$ ipython --no-banner

In [1]: import numpy as np

In [2]: import numpy.linalg as la

In [3]: np.set_printoptions(suppress=True, linewidth=160)

In [4]: def rnd(a):
   ...:     return np.round(a, 2) + 0
   ...: 

In [5]: E = np.diag(np.array([2, 2, 2, 1, 0, 3])) + 5 * np.eye(6, k=1) + 5 * np.eye(6, k=-1)

In [6]: E
Out[6]: 
array([[2., 5., 0., 0., 0., 0.],
       [5., 2., 5., 0., 0., 0.],
       [0., 5., 2., 5., 0., 0.],
       [0., 0., 5., 1., 5., 0.],
       [0., 0., 0., 5., 0., 5.],
       [0., 0., 0., 0., 5., 3.]])

In [7]: w1 = np.array([[-1, 1, 0, -3, -1],
   ...:     [-3, -3, 3, 1, 1],
   ...:     [3, 0, 3, -2, 3],
   ...:     [1, 0, -3, -1, -1],
   ...:     [3, 2, 0, 0, 1],
   ...:     [-2, -3, -1, 3, 0]])

In [8]: beta = np.array([2, 0, 1, 2, 3])

In [9]: H = np.maximum(E @ w1 + beta, 0)

In [10]: H
Out[10]: 
array([[ 0.,  0., 16.,  1.,  6.],
       [ 6.,  0., 22.,  0., 15.],
       [ 0.,  0.,  7.,  0.,  9.],
       [33., 10., 13.,  0., 22.],
       [ 0.,  0.,  0., 12.,  0.],
       [11.,  1.,  0., 11.,  8.]])

In [11]: basis = np.array([[1, 0], [3, 2], [1, 2], [0, 3], [2, 2]])

In [12]: (H @ basis).round(6).argmax(axis=1)
Out[12]: array([1, 1, 1, 0, 1, 1])

In [13]: vec = np.array([1, 0, -2, -1, 1, -1])

In [14]: rhs = E @ vec

In [15]: beta, lr = np.zeros(6), 1 / la.norm(E, 2) ** 2

In [16]: for i in range(30):
    ...:     beta -= lr * E.T @ (E @ beta - rhs)
    ...:     if i % 5 == 0: print(i, round(la.norm(E @ beta - rhs), 2))
    ...: 
0 7.09
5 2.56
10 1.1
15 0.64
20 0.53
25 0.51

In [17]: rnd(beta)
Out[17]: array([ 0.13,  0.4 , -1.32, -1.71,  0.51, -0.26])

In [18]: feats = np.load("dump.npy")

In [19]: feats
Out[19]: 
array([[ 5.,  5.,  0.,  0.,  0.,  0.],
       [ 5.,  8.,  5.,  0.,  0.,  0.],
       [ 0.,  5., -2.,  5.,  0.,  0.],
       [ 0.,  0.,  5., -9.,  5.,  0.],
       [ 0.,  0.,  0.,  5.,  6.,  5.],
       [ 0.,  0.,  0.,  0.,  5.,  3.]])

In [20]: rnd(la.norm(feats[3] - feats[5]))
Out[20]: np.float64(10.72)

In [21]: rnd(la.norm(feats, axis=0))
Out[21]: array([ 7.07, 10.68,  7.35, 11.45,  9.27,  5.83])

In [22]: f = np.array([0, 5, 5])

In [23]: np.polyval(f, feats[5])
Out[23]: array([ 5.,  5.,  5.,  5., 30., 20.])

In [24]: np.convolve(feats[5], f)
Out[24]: array([ 0.,  0.,  0.,  0.,  0., 25., 40., 15.])

In [25]: vec = np.array([2, -2, 0, -1, -2, -2])

In [26]: h1 = np.maximum(feats @ vec, 0)

In [27]: np.maximum(feats @ (3 * vec), 0)
Out[27]: array([0., 0., 0., 0., 0., 0.])

In [28]: feats.T @ h1
Out[28]: array([0., 0., 0., 0., 0., 0.])

In [29]: A = np.load("layer1.npy")

In [30]: A
Out[30]: 
array([[ 2, -1,  2,  6, -3,  6],
       [ 2,  0, -3,  6,  0, -9],
       [-2, -2,  3, -6, -6,  9],
       [-4,  2, -4, -2,  1, -2],
       [-4,  0,  6, -2,  0,  3],
       [ 4,  4, -6,  2,  2, -3]])

In [31]: rng = np.random.default_rng(81155)

In [32]: B = A + rng.integers(-2, 3, (6, 5)) @ rng.integers(-2, 3, (5, 6))

In [33]: B
Out[33]: 
array([[ -4,   3,  -3,   5,  -5,  10],
       [  4,   5,  -6,   8,  -5,  -6],
       [ -4,   3,   8,  -6,  -9,   5],
       [-10,   6,   1,   1,   3,  -5],
       [ -7,   6,   4,   0,  -3,   5],
       [ 11,  10, -12,  14,  -1,   6]])

In [34]: np.abs(B - A).sum(axis=1)
Out[34]: array([22, 20, 19, 23, 18, 43])

In [35]: vec = np.array([-2, -1, 2, 3, 4, -2])

In [36]: rhs = A @ vec

In [37]: beta, lr = np.zeros(6), 1 / la.norm(A, 2) ** 2

In [38]: for i in range(4):
    ...:     beta -= lr * A.T @ (A @ beta - rhs)
    ...:     if i % 1 == 0: print(i, round(la.norm(A @ beta - rhs), 2))
    ...: 
0 32.32
1 28.06
2 24.45
3 21.39

In [39]: rnd(la.cond(A))
Out[39]: np.float64(10.93)

In [40]: rnd(beta)
Out[40]: array([-0.33, -0.02,  0.71,  1.56,  1.3 , -2.2 ])

In [41]: arr = np.load("sample6.npy")

In [42]: arr
Out[42]: 
array([[-1,  3,  0,  3, -1, -4,  1, -5, -2],
       [-1, -3, -1, -4, -2,  5,  4,  2,  2],
       [ 0, -2,  3,  4,  0,  5,  3,  0,  3],
       [-5, -3,  4,  4,  2,  5,  3, -4,  0],
       [ 5, -2, -1,  1, -1, -4,  2,  4,  0],
       [-2, -2, -3, -4,  3,  4,  0, -2,  4],
       [ 3, -3,  5,  2, -4, -5, -2, -5, -1],
       [ 2,  3,  1,  5,  5,  5,  2, -1,  5],
       [-3, -4, -1, -4,  4, -4,  5, -1,  1],
       [-5, -3, -3,  5,  1,  1, -5, -2, -1]])

In [43]: P = arr @ la.solve(arr.T @ arr, arr.T)

In [44]: rnd(P @ arr[:, 5])
Out[44]: array([-4.,  5.,  5.,  5., -4.,  4., -5.,  5., -4.,  1.])

In [45]: la.matrix_rank(np.eye(10) - P)
Out[45]: np.int64(1)

In [46]: rnd(np.diag(P))
Out[46]: array([0.98, 0.76, 0.77, 1.  , 0.97, 0.82, 0.96, 0.81, 0.98, 0.96])

In [47]: B = arr / la.norm(arr, axis=1, keepdims=True)

In [48]: cov = B @ B.T

In [49]: (np.abs(cov) > 0.9).astype(int)
Out[49]: 
array([[1, 0, 0, 0, 0, 0, 0, 0, 0, 0],
       [0, 1, 0, 0, 0, 0, 0, 0, 0, 0],
       [0, 0, 1, 0, 0, 0, 0, 0, 0, 0],
       [0, 0, 0, 1, 0, 0, 0, 0, 0, 0],
       [0, 0, 0, 0, 1, 0, 0, 0, 0, 0],
       [0, 0, 0, 0, 0, 1, 0, 0, 0, 0],
       [0, 0, 0, 0, 0, 0, 1, 0, 0, 0],
       [0, 0, 0, 0, 0, 0, 0, 1, 0, 0],
       [0, 0, 0, 0, 0, 0, 0, 0, 1, 0],
       [0, 0, 0, 0, 0, 0, 0, 0, 0, 1]])

In [50]: rnd(cov[0])
Out[50]: array([ 1.  , -0.66, -0.25,  0.1 , -0.13, -0.46,  0.49, -0.07, -0.01,  0.16])

In [51]: vec = np.array([3, 4, 2, -4, -3, 4, 5, 3, -4])

In [52]: rhs = arr @ vec

In [53]: rnd(la.lstsq(arr, rhs)[0])
Out[53]: array([ 3.,  4.,  2., -4., -3.,  4.,  5.,  3., -4.])

In [54]: rnd(la.solve(arr.T @ arr, arr.T @ rhs))
Out[54]: array([ 3.,  4.,  2., -4., -3.,  4.,  5.,  3., -4.])

In [55]: rhs = rhs + 0.05 * rng.normal(size=10)

In [56]: rnd(rhs)
Out[56]: array([-17.94,  43.1 ,   5.06, -17.92,  10.01, -19.01, -30.  ,  -8.1 , -21.  , -78.97])

In [57]: beta, *_ = la.lstsq(arr, rhs)

In [58]: rnd(arr.T @ (rhs - arr @ beta))
Out[58]: array([0., 0., 0., 0., 0., 0., 0., 0., 0.])

In [59]: rnd(la.norm(rhs - arr @ beta))
Out[59]: np.float64(0.03)

In [60]: z = rng.permutation(9)

In [61]: B = arr[:, z] * rng.choice([-1, 1], 9)

In [62]: B
Out[62]: 
array([[ 4,  0, -1,  1, -1,  3,  2, -3, -5],
       [-5, -1, -1,  4, -2, -3, -2,  4,  2],
       [-5,  3,  0,  3,  0, -2, -3, -4,  0],
       [-5,  4, -5,  3,  2, -3,  0, -4, -4],
       [ 4, -1,  5,  2, -1, -2,  0, -1,  4],
       [-4, -3, -2,  0,  3, -2, -4,  4, -2],
       [ 5,  5,  3, -2, -4, -3,  1, -2, -5],
       [-5,  1,  2,  2,  5,  3, -5, -5, -1],
       [ 4, -1, -3,  5,  4, -4, -1,  4, -1],
       [-1, -3, -5, -5,  1, -3,  1, -5, -2]])

In [63]: Uu, _, vt = la.svd(arr.T @ B)

In [64]: z
Out[64]: array([5, 2, 0, 6, 4, 1, 8, 3, 7])

In [65]: rnd(Uu @ vt)
Out[65]: 
array([[ 0.,  0.,  1.,  0.,  0.,  0.,  0.,  0.,  0.],
       [ 0.,  0.,  0.,  0.,  0.,  1.,  0.,  0.,  0.],
       [ 0.,  1.,  0.,  0.,  0.,  0.,  0.,  0.,  0.],
       [ 0.,  0.,  0.,  0.,  0.,  0.,  0., -1.,  0.],
       [ 0.,  0.,  0.,  0.,  1.,  0.,  0.,  0.,  0.],
       [-1.,  0.,  0.,  0.,  0.,  0.,  0.,  0.,  0.],
       [ 0.,  0.,  0.,  1.,  0.,  0.,  0.,  0.,  0.],
       [ 0.,  0.,  0.,  0.,  0.,  0.,  0.,  0.,  1.],
       [ 0.,  0.,  0.,  0.,  0.,  0., -1.,  0.,  0.]])

In [66]: rnd(la.lstsq(arr, B)[0])
Out[66]: 
array([[ 0.,  0.,  1.,  0.,  0.,  0.,  0.,  0.,  0.],
       [ 0.,  0.,  0.,  0.,  0.,  1.,  0.,  0.,  0.],
       [ 0.,  1.,  0.,  0.,  0.,  0.,  0.,  0.,  0.],
       [ 0.,  0.,  0.,  0.,  0.,  0.,  0., -1.,  0.],
       [ 0.,  0.,  0.,  0.,  1.,  0.,  0.,  0.,  0.],
       [-1.,  0.,  0.,  0.,  0.,  0.,  0.,  0.,  0.],
       [ 0.,  0.,  0.,  1.,  0.,  0.,  0.,  0.,  0.],
       [ 0.,  0.,  0.,  0.,  0.,  0.,  0.,  0.,  1.],
       [ 0.,  0.,  0.,  0.,  0.,  0., -1.,  0.,  0.]])

In [67]: X = np.load("out16.npy")

In [68]: X
Out[68]: 
array([[7, 9, 7, 9],
       [7, 1, 7, 1],
       [7, 9, 7, 9],
       [7, 1, 7, 1]])

In [69]: rnd(la.norm(X) ** 2 / la.norm(X, 2) ** 2)
Out[69]: np.float64(1.12)

In [70]: la.norm(X, axis=1).argmax()
Out[70]: np.int64(0)

In [71]: rnd(la.det(X.T))
Out[71]: np.float64(0.0)

In [72]: rnd(la.det(X[::-1]))
Out[72]: np.float64(0.0)

In [73]: np.einsum("ii->", X)
Out[73]: np.int64(16)

In [74]: mat = np.load("block13.npy")

In [75]: mat
Out[75]: 
array([[ 0,  0, -2, -1, -1,  0,  1,  0,  1, -2],
       [-1,  1,  0, -1, -1, -2,  0, -2,  1,  2],
       [-2, -2, -2, -2,  2, -1, -2,  2,  1, -1],
       [ 1,  0,  0,  2,  2,  0, -1,  2, -2,  0],
       [-2,  1, -1, -1, -2,  0,  1,  0,  2, -2],
       [ 2,  0, -2,  0,  0, -2,  2,  2, -1, -2],
       [ 3, -3, -2,  2,  2,  6,  1,  6, -2, -8]])

In [76]: # null space of dimension 4

In [77]: B = mat + rng.integers(-2, 3, (7, 6)) @ rng.integers(-2, 3, (6, 10))

In [78]: B
Out[78]: 
array([[  8, -11,   9,   1,  -5,  -3,   7,   7,  -2,  -1],
       [ -3,  -7,  12,   8,  -8,   1,  13,   4,  -1,   5],
       [ -1,  -4, -11,  -5,   6,  -1, -15,   4,  -2,  -5],
       [ -4,   1, -12,  -4,  10,   7,  -4,  -4,   0,   6],
       [ -3,   5,  10,   2, -12,  -2,   8,  -4,   7,  -2],
       [ -3,  12,  -9,   0,   1,  -3,  -6,  -4,   2,  -7],
       [  9,   3,  -4,  -5,   4,  -2,  -3,   7,  -3, -12]])

In [79]: B - mat
Out[79]: 
array([[  8, -11,  11,   2,  -4,  -3,   6,   7,  -3,   1],
       [ -2,  -8,  12,   9,  -7,   3,  13,   6,  -2,   3],
       [  1,  -2,  -9,  -3,   4,   0, -13,   2,  -3,  -4],
       [ -5,   1, -12,  -6,   8,   7,  -3,  -6,   2,   6],
       [ -1,   4,  11,   3, -10,  -2,   7,  -4,   5,   0],
       [ -5,  12,  -7,   0,   1,  -1,  -8,  -6,   3,  -5],
       [  6,   6,  -2,  -7,   2,  -8,  -4,   1,  -1,  -4]])

In [80]: rnd(la.svd(B - mat, compute_uv=False))
Out[80]: array([40.86, 20.98, 19.43, 10.6 ,  5.54,  1.99,  0.  ])

In [81]: def softmax(z):
    ...:     e = np.exp(z - z.max(axis=-1, keepdims=True))
    ...:     return e / e.sum(axis=-1, keepdims=True)
    ...: 

In [82]: rnd(softmax(B[3] + 2))
Out[82]: array([0.  , 0.  , 0.  , 0.  , 0.94, 0.05, 0.  , 0.  , 0.  , 0.02])

In [83]: rnd(softmax(B).sum(axis=1))
Out[83]: array([1., 1., 1., 1., 1., 1., 1.])

In [84]: S = B @ B.T / np.sqrt(10)

In [85]: rnd(softmax(S))
Out[85]: 
array([[1., 0., 0., 0., 0., 0., 0.],
       [0., 1., 0., 0., 0., 0., 0.],
       [0., 0., 1., 0., 0., 0., 0.],
       [0., 0., 0., 1., 0., 0., 0.],
       [0., 0., 0., 0., 1., 0., 0.],
       [0., 0., 0., 0., 0., 1., 0.],
       [0., 0., 0., 0., 0., 0., 1.]])

In [86]: softmax(S).round(6).argmax(axis=1)
Out[86]: array([0, 1, 2, 3, 4, 5, 6])

In [87]: rank = la.matrix_rank(mat)

In [88]: rank
Out[88]: np.int64(6)

In [89]: null = la.svd(mat)[2][rank:].T

In [90]: null.shape
Out[90]: (10, 4)

In [91]: [int(la.matrix_rank(mat[:, :j + 1])) for j in range(10)]
Out[91]: [1, 2, 3, 4, 5, 6, 6, 6, 6, 6]

In [92]: [int(la.matrix_rank(mat[:i])) for i in range(1, len(mat) + 1)]
Out[92]: [1, 2, 3, 4, 5, 6, 6]

In [93]: np.allclose(mat @ null, 0)
Out[93]: True

In [94]: np.argsort(-la.norm(mat, axis=0).round(6), kind="stable")[:3]
Out[94]: array([9, 7, 5])

In [95]: la.matrix_rank(mat, rtol=0.1)
Out[95]: np.int64(5)

In [96]: rnd(la.norm(mat, 2) / la.norm(mat))
Out[96]: np.float64(0.82)
